>>> import numpy as np
>>> np.set_printoptions(precision=1, suppress=True, linewidth=100)
>>> E = np.load("data.npy")
>>> E
array([[-1,  1,  2, -1,  2,  1,  0, -2],
       [-2, -1,  1,  2, -1,  2,  1,  0],
       [ 0, -2, -1,  1,  2, -1,  2,  1],
       [ 1,  0, -2, -1,  1,  2, -1,  2],
       [ 2,  1,  0, -2, -1,  1,  2, -1],
       [-1,  2,  1,  0, -2, -1,  1,  2],
       [ 2, -1,  2,  1,  0, -2, -1,  1],
       [ 1,  2, -1,  2,  1,  0, -2, -1]])
>>> O, V = np.linalg.qr(E[:, :1])[0], np.linalg.qr(E[:, 1:])[0]
>>> s = np.linalg.svd(O.T @ V, compute_uv=False)
>>> print(np.degrees(np.arccos(s.clip(0, 1))))
[53.5]
>>> print(round(float(np.linalg.norm(O @ O.T - V @ V.T, 2)), 1))
1.0
>>> (s > 0.9).sum()
np.int64(0)
>>> other = E / np.linalg.norm(E, axis=1, keepdims=True)
>>> gram = other @ other.T
>>> (gram - 2 * np.eye(8)).round(6).argmax(axis=1)
array([4, 5, 6, 7, 0, 1, 2, 3])
>>> gram[4]
array([ 0.1, -0.2, -0.2,  0.1,  1. ,  0.1, -0.2, -0.2])
>>> np.linalg.norm(other, axis=1)
array([1., 1., 1., 1., 1., 1., 1., 1.])
>>> print(np.round(np.degrees(np.arccos(np.clip(gram[4, 6], -1, 1))), 1))
104.5
>>> (np.abs(gram) > 0.9).astype(int)
array([[1, 0, 0, 0, 0, 0, 0, 0],
       [0, 1, 0, 0, 0, 0, 0, 0],
       [0, 0, 1, 0, 0, 0, 0, 0],
       [0, 0, 0, 1, 0, 0, 0, 0],
       [0, 0, 0, 0, 1, 0, 0, 0],
       [0, 0, 0, 0, 0, 1, 0, 0],
       [0, 0, 0, 0, 0, 0, 1, 0],
       [0, 0, 0, 0, 0, 0, 0, 1]])
>>> other = E / np.sqrt((E ** 2).mean(axis=1, keepdims=True))
>>> print(np.linalg.matrix_rank(other) == np.linalg.matrix_rank(E))
True
>>> np.linalg.matrix_rank(E - E.mean(axis=1, keepdims=True))
np.int64(7)
>>> other[1]
array([-1.4, -0.7,  0.7,  1.4, -0.7,  1.4,  0.7,  0. ])
>>> E - E.mean(axis=1, keepdims=True)
array([[-1.2,  0.8,  1.8, -1.2,  1.8,  0.8, -0.2, -2.2],
       [-2.2, -1.2,  0.8,  1.8, -1.2,  1.8,  0.8, -0.2],
       [-0.2, -2.2, -1.2,  0.8,  1.8, -1.2,  1.8,  0.8],
       [ 0.8, -0.2, -2.2, -1.2,  0.8,  1.8, -1.2,  1.8],
       [ 1.8,  0.8, -0.2, -2.2, -1.2,  0.8,  1.8, -1.2],
       [-1.2,  1.8,  0.8, -0.2, -2.2, -1.2,  0.8,  1.8],
       [ 1.8, -1.2,  1.8,  0.8, -0.2, -2.2, -1.2,  0.8],
       [ 0.8,  1.8, -1.2,  1.8,  0.8, -0.2, -2.2, -1.2]])
>>> np.fft.fft(E[0])
array([ 2. +0.j , -3.7-2.7j, -1. -5.j , -2.3+1.3j,  4. +0.j , -2.3-1.3j, -1. +5.j , -3.7+2.7j])
